$ python3 -q
>>> import numpy as np
>>> np.set_printoptions(precision=2, suppress=True, linewidth=160)
>>> def rnd(a):
...     return np.round(a, 2) + 0
... 
>>> mat = np.loadtxt("m.csv", delimiter=",")
>>> print(mat)
[[19.88  0.    9.73 32.06  9.39  8.46]
 [18.68  0.57 10.64 31.04 10.39  9.09]
 [18.85  0.12  9.56 32.63 10.07 10.71]
 [21.74 -0.98  9.97 28.96 11.14  9.63]
 [19.15 -0.68  9.49 30.43 10.47  9.03]
 [20.4   0.11  9.5  29.48 11.64  9.56]
 [19.27 -0.02 10.55 29.79  9.35  9.84]
 [18.45  0.47 10.3  29.57  9.04 10.34]
 [20.48  0.01  9.56 31.25  8.7  10.1 ]
 [19.72 -0.4  10.27 31.27  9.39 10.24]
 [19.18  0.67  9.7  29.91  9.92  9.53]
 [19.79  0.37 10.01 32.18 10.13 11.78]
 [20.4   0.77 11.28 29.53 10.95  8.17]
 [19.43  0.27 10.4  30.3  11.6  10.56]
 [20.68  0.64 10.7  29.25 10.87 10.62]
 [20.49 -0.19  9.55 30.35  9.97 10.47]
 [19.85 -0.1  10.42 28.98 10.57 10.43]
 [18.78  1.01 10.28 29.44 10.13  9.6 ]
 [19.23  0.75  8.93 28.73  9.03  9.64]
 [17.59  0.9  10.94 31.27 10.69  9.23]
 [21.05  1.43 11.49 29.19  9.94  9.43]
 [18.88  1.74 10.3  31.02 10.09  9.89]
 [19.39 -0.59 10.56 30.34  8.65  9.18]]
>>> f = np.array([1, 3, -2])
>>> print(rnd(np.polyval(f, mat[1])))
[ 402.98    0.03  143.13 1054.6   137.12  107.9 ]
>>> print(rnd(np.cross(mat[1, :3], mat[3, :3])))
[ 16.11  45.07 -30.7 ]
